>>> import numpy as np
>>> np.set_printoptions(precision=3, suppress=True, linewidth=120, sign=" ")
>>> rnd = lambda a: np.round(a, 3) + 0
>>> M = np.load("sample7.npy")
>>> M
array([[ -1.3,   0.8,  -0.3,  10. ,  -1.5,  -0.3,   0.3,  -0.6],
       [ -0.7,  -0.6,  -0.1, -13. ,   1.6,  -1.1,  -0.3,  -0.1],
       [ -0.7,   1.4,   0.4,  26. ,  -0.3,   0.2,  -0.1,   0.6],
       [ -0.4,   0.2,   1.1,  -2. ,   0. ,   1.3,  -0.2,   1.2]])
>>> # column 3 dominates
>>> U, sigma, Vh = np.linalg.svd(M)
>>> print(np.argmax(sigma[:-1] / (sigma[1:] + 1e-6)) + 1)
1
>>> other = U[:, :1] @ np.diag(sigma[:1]) @ Vh[:1]
>>> rnd(np.linalg.norm(M - other) / np.linalg.norm(M))
np.float64(0.111)
>>> rnd(np.abs(M - other).max())
np.float64(1.328)
>>> rnd(np.linalg.norm(M) ** 2 / np.linalg.norm(M, 2) ** 2)
np.float64(1.013)
>>> print(np.linalg.norm(M, axis=1).argmax())
2
>>> r0, v = M[1], M[0]
>>> r0 @ r0
np.float64(173.73)
>>> pr = (r0 @ v) / (r0 @ r0) * r0
>>> rnd(np.linalg.norm(r0 + v) ** 2 + np.linalg.norm(r0 - v) ** 2)
np.float64(557.88)
>>> r0 = np.array([2, -2, 1])
>>> rnd(np.convolve(M[2], r0))
array([ -1.4,   4.2,  -2.7,  52.6, -52.2,  27. ,  -0.9,   1.6,  -1.3,   0.6])
>>> print(rnd(np.cross(M[2, :3], M[0, :3])))
[-0.74 -0.73  1.26]
>>> rnd(np.polyval(r0, M[2]))
array([    3.38,     2.12,     0.52,  1301.  ,     1.78,     0.68,     1.22,     0.52])
